In [1]: import numpy as np

In [2]: np.set_printoptions(suppress=True, linewidth=120)

In [3]: J = np.load("block12.npy")

In [4]: print(J)
[[ 0.  2.  1.  0.  0.  0.  1.  2.  1. -1. -2. -1.]
 [ 2.  0.  0.  0.  0.  0.  0.  0.  0.  0.  0.  0.]
 [ 1.  0.  0.  0.  0.  0.  0.  0.  0.  0.  0.  0.]
 [ 0.  0.  0.  0.  0.  0.  0.  0.  0.  0.  0.  0.]
 [ 0.  0.  0.  0.  0.  0.  0.  0.  0.  0.  0.  0.]
 [ 0.  0.  0.  0.  0.  0.  0.  0.  0.  0.  0.  0.]
 [ 1.  0.  0.  0.  0.  0.  0.  0.  0.  0.  0.  0.]
 [ 2.  0.  0.  0.  0.  0.  0.  0.  0.  0.  0.  0.]
 [ 1.  0.  0.  0.  0.  0.  0.  0.  0.  0.  0.  0.]
 [-1.  0.  0.  0.  0.  0.  0.  0.  0.  0.  0.  0.]
 [-2.  0.  0.  0.  0.  0.  0.  0.  0.  0.  0.  0.]
 [-1.  0.  0.  0.  0.  0.  0.  0.  0.  0.  0.  0.]]

In [5]: # looks like rank 2

In [6]: print(np.linalg.matrix_rank(J, rtol=0.1))
2

In [7]: print(round(float(np.linalg.norm(J, 2) / np.linalg.norm(J)), 2))
0.71

In [8]: print(np.linalg.cond(J) > 100)
True

In [9]: left, sigma, Vh = np.linalg.svd(J)

In [10]: print(sigma.round(2) + 0)
[4.12 4.12 0.   0.   0.   0.   0.   0.   0.   0.   0.   0.  ]

In [11]: out = left[:, :2] @ np.diag(sigma[:2]) @ Vh[:2]

In [12]: print(np.linalg.matrix_rank(out))
2

In [13]: data = np.load("a.npy")

In [14]: print(data)
[[2 0 0 0 0 0 0]
 [2 7 0 0 0 0 0]
 [2 1 4 0 0 0 0]
 [6 0 4 5 0 0 0]
 [1 2 2 2 0 0 0]
 [6 9 8 6 4 3 0]
 [7 6 8 0 2 0 7]]

In [15]: # rows and columns are dependent

In [16]: print(np.argsort(-np.linalg.norm(data, axis=0).round(6), kind="stable")[:3])
[1 2 0]

In [17]: print(np.linalg.matrix_rank(data, rtol=0.1))
5

In [18]: print(np.round(data @ np.linalg.pinv(data) @ data, 2) + 0)
[[2. 0. 0. 0. 0. 0. 0.]
 [2. 7. 0. 0. 0. 0. 0.]
 [2. 1. 4. 0. 0. 0. 0.]
 [6. 0. 4. 5. 0. 0. 0.]
 [1. 2. 2. 2. 0. 0. 0.]
 [6. 9. 8. 6. 4. 3. 0.]
 [7. 6. 8. 0. 2. 0. 7.]]

In [19]: print(round(float(np.trace(np.linalg.pinv(data) @ data)), 2))
6.0

In [20]: print(np.linalg.lstsq(data[:-1].T, data[-1])[2])
5

In [21]: rng = np.random.default_rng(55)

In [22]: out = data + rng.integers(-2, 3, (7, 6)) @ rng.integers(-2, 3, (6, 7))

In [23]: print(out)
[[  0   2  -6  -3   5  -6 -11]
 [  2   7  -4  -2   3  -2   3]
 [  0   4  10  -7   3   0  -3]
 [  4   1   3   6   2   0   4]
 [  4  -3  11   1  -7  -1   2]
 [  5   9   4  13   3   2  -9]
 [  6   6   5   5   0  -1   2]]

In [24]: print(np.round(np.linalg.svd(out - data, compute_uv=False), 2) + 0)
[20.39 13.98 12.16  6.1   2.64  0.98  0.  ]

In [25]: print(np.linalg.matrix_rank(out - data, tol=1e-8))
6

In [26]: print(np.abs(out - data).sum(axis=1))
[35 14 24 11 28 23 17]

In [27]: E = np.loadtxt("w.csv", delimiter=",")

In [28]: print(E)
[[ 2.  2.  2.  2.  2.  2.  2.  2.  2.  2.  2.  2.  2.]
 [ 2.  4.  4.  4.  4.  4.  4.  4.  4.  4.  4.  4.  4.]
 [ 2.  4.  6.  6.  6.  6.  6.  6.  6.  6.  6.  6.  6.]
 [ 2.  4.  6.  8.  8.  8.  8.  8.  8.  8.  8.  8.  8.]
 [ 2.  4.  6.  8. 10. 10. 10. 10. 10. 10. 10. 10. 10.]
 [ 2.  4.  6.  8. 10. 12. 12. 12. 12. 12. 12. 12. 12.]
 [ 2.  4.  6.  8. 10. 12. 14. 14. 14. 14. 14. 14. 14.]
 [ 2.  4.  6.  8. 10. 12. 14. 16. 16. 16. 16. 16. 16.]
 [ 2.  4.  6.  8. 10. 12. 14. 16. 18. 18. 18. 18. 18.]
 [ 2.  4.  6.  8. 10. 12. 14. 16. 18. 20. 20. 20. 20.]
 [ 2.  4.  6.  8. 10. 12. 14. 16. 18. 20. 22. 22. 22.]
 [ 2.  4.  6.  8. 10. 12. 14. 16. 18. 20. 22. 24. 24.]
 [ 2.  4.  6.  8. 10. 12. 14. 16. 18. 20. 22. 24. 26.]]

In [29]: # symmetric

In [30]: vals, V = np.linalg.eigh(E)

In [31]: print(np.round(np.abs(V[:, -1]), 2))
[0.04 0.09 0.13 0.17 0.21 0.25 0.28 0.31 0.33 0.35 0.37 0.38 0.38]

In [32]: print(np.round(np.linalg.svd(E, compute_uv=False), 2))
[147.89  16.58   6.08   3.19   2.     1.4    1.06   0.85   0.72   0.63   0.57   0.53   0.51]

In [33]: print(np.round(np.linalg.eigvalsh(E + 2 * np.eye(13)), 2))
[  2.51   2.53   2.57   2.63   2.72   2.85   3.06   3.4    4.     5.19   8.08  18.58 149.89]

In [34]: print(np.abs(V[:, -1]).round(6).argmax())
12
